% ipython --no-banner

In [1]: import numpy as np

In [2]: np.set_printoptions(precision=1, suppress=True, linewidth=100)

In [3]: rng = np.random.default_rng(90223)

In [4]: idx = rng.integers(0, 3, 5)

In [5]: J = (idx[:, None] == idx) * -2 + np.eye(5)

In [6]: print(J)
[[-1. -2. -2.  0.  0.]
 [-2. -1. -2.  0.  0.]
 [-2. -2. -1.  0.  0.]
 [ 0.  0.  0. -1. -2.]
 [ 0.  0.  0. -2. -1.]]

In [7]: w, vecs = np.linalg.eig(J)

In [8]: print(np.round(J @ vecs[:, 0] - w[0] * vecs[:, 0], 1) + 0)
[0. 0. 0. 0. 0.]

In [9]: print(np.sort(np.linalg.eigvals(J.T)))
[-5. -3.  1.  1.  1.]

In [10]: K = np.loadtxt("run11.csv", delimiter=",")

In [11]: print(K)
[[ 21.  -4.   4. -16.  -4.  16.   8. -12.  16.  16.   4.  16.  -8.]
 [ -4.   6.  -1.   4.   1.  -4.  -2.   3.  -4.  -4.  -1.  -4.   2.]
 [  4.  -1.   6.  -4.  -1.   4.   2.  -3.   4.   4.   1.   4.  -2.]
 [-16.   4.  -4.  21.   4. -16.  -8.  12. -16. -16.  -4. -16.   8.]
 [ -4.   1.  -1.   4.   6.  -4.  -2.   3.  -4.  -4.  -1.  -4.   2.]
 [ 16.  -4.   4. -16.  -4.  21.   8. -12.  16.  16.   4.  16.  -8.]
 [  8.  -2.   2.  -8.  -2.   8.   9.  -6.   8.   8.   2.   8.  -4.]
 [-12.   3.  -3.  12.   3. -12.  -6.  14. -12. -12.  -3. -12.   6.]
 [ 16.  -4.   4. -16.  -4.  16.   8. -12.  21.  16.   4.  16.  -8.]
 [ 16.  -4.   4. -16.  -4.  16.   8. -12.  16.  21.   4.  16.  -8.]
 [  4.  -1.   1.  -4.  -1.   4.   2.  -3.   4.   4.   6.   4.  -2.]
 [ 16.  -4.   4. -16.  -4.  16.   8. -12.  16.  16.   4.  21.  -8.]
 [ -8.   2.  -2.   8.   2.  -8.  -4.   6.  -8.  -8.  -2.  -8.   9.]]

In [12]: M2 = np.linalg.inv(K)

In [13]: print(np.allclose(M2, K.T))
False

In [14]: print(round(float(np.linalg.det(K) * np.linalg.det(M2)), 1))
1.0

In [15]: print(np.round(np.linalg.cond(K), 1))
24.4
